$ python -q
>>> import numpy as np
>>> np.set_printoptions(precision=1, suppress=True, linewidth=140)
>>> A = np.load("case17.npy")
>>> print(A)
[[1.  0.5 0.2 0.1 0.1 0. ]
 [0.5 1.  0.5 0.2 0.1 0.1]
 [0.2 0.5 1.  0.5 0.2 0.1]
 [0.1 0.2 0.5 1.  0.5 0.2]
 [0.1 0.1 0.2 0.5 1.  0.5]
 [0.  0.1 0.1 0.2 0.5 1. ]]
>>> # symmetric
>>> vals, evecs = np.linalg.eigh(A)
>>> print(np.round(evecs @ np.diag(vals) @ evecs.T, 1) + 0)
[[1.  0.5 0.2 0.1 0.1 0. ]
 [0.5 1.  0.5 0.2 0.1 0.1]
 [0.2 0.5 1.  0.5 0.2 0.1]
 [0.1 0.2 0.5 1.  0.5 0.2]
 [0.1 0.1 0.2 0.5 1.  0.5]
 [0.  0.1 0.1 0.2 0.5 1. ]]
>>> print(np.unique(vals.round(6) + 0, return_counts=True)[1])
[1 1 1 1 1 1]
>>> print(np.round(evecs.T @ A @ evecs, 1) + 0)
[[0.3 0.  0.  0.  0.  0. ]
 [0.  0.4 0.  0.  0.  0. ]
 [0.  0.  0.6 0.  0.  0. ]
 [0.  0.  0.  0.9 0.  0. ]
 [0.  0.  0.  0.  1.4 0. ]
 [0.  0.  0.  0.  0.  2.3]]
>>> print(np.round(evecs.T @ evecs, 1) + 0)
[[1. 0. 0. 0. 0. 0.]
 [0. 1. 0. 0. 0. 0.]
 [0. 0. 1. 0. 0. 0.]
 [0. 0. 0. 1. 0. 0.]
 [0. 0. 0. 0. 1. 0.]
 [0. 0. 0. 0. 0. 1.]]
>>> print(np.abs(evecs[:, -1]).round(6).argmax())
2
>>> print(np.linalg.eigvalsh(A @ A))
[0.1 0.1 0.4 0.9 2.1 5.4]
>>> print(np.abs(evecs[:, -1]))
[0.3 0.4 0.5 0.5 0.4 0.3]
>>> print(round(float(vals.sum()), 1), np.trace(A))
6.0 6.0
>>> print(vals)
[0.3 0.4 0.6 0.9 1.4 2.3]
>>> vals, evecs = np.linalg.eigh(A)
>>> vec = np.array([-1, 0, 2, 2, -1, -1])
>>> print(np.round(evecs * np.abs(vals) @ evecs.T, 1) + 0)
[[1.  0.5 0.2 0.1 0.1 0. ]
 [0.5 1.  0.5 0.2 0.1 0.1]
 [0.2 0.5 1.  0.5 0.2 0.1]
 [0.1 0.2 0.5 1.  0.5 0.2]
 [0.1 0.1 0.2 0.5 1.  0.5]
 [0.  0.1 0.1 0.2 0.5 1. ]]
>>> print(np.round(evecs * np.maximum(vals, 0) @ evecs.T, 1) + 0)
[[1.  0.5 0.2 0.1 0.1 0. ]
 [0.5 1.  0.5 0.2 0.1 0.1]
 [0.2 0.5 1.  0.5 0.2 0.1]
 [0.1 0.2 0.5 1.  0.5 0.2]
 [0.1 0.1 0.2 0.5 1.  0.5]
 [0.  0.1 0.1 0.2 0.5 1. ]]
>>> print(vec @ A @ vec)
11.0
>>> rng = np.random.default_rng(4122)
>>> labels = rng.permutation(6)
>>> print(labels)
[4 2 1 5 0 3]
>>> B = A[labels][:, labels]
>>> print(round(np.linalg.det(B), 1), np.round(np.linalg.det(A[labels]), 1))
0.2 -0.2
>>> print(np.diag(B))
[1. 1. 1. 1. 1. 1.]
>>> print(np.allclose(B, A))
False
>>> print(B)
[[1.  0.2 0.1 0.5 0.1 0.5]
 [0.2 1.  0.5 0.1 0.2 0.5]
 [0.1 0.5 1.  0.1 0.5 0.2]
 [0.5 0.1 0.1 1.  0.  0.2]
 [0.1 0.2 0.5 0.  1.  0.1]
 [0.5 0.5 0.2 0.2 0.1 1. ]]
>>> print(np.trace(B))
6.0
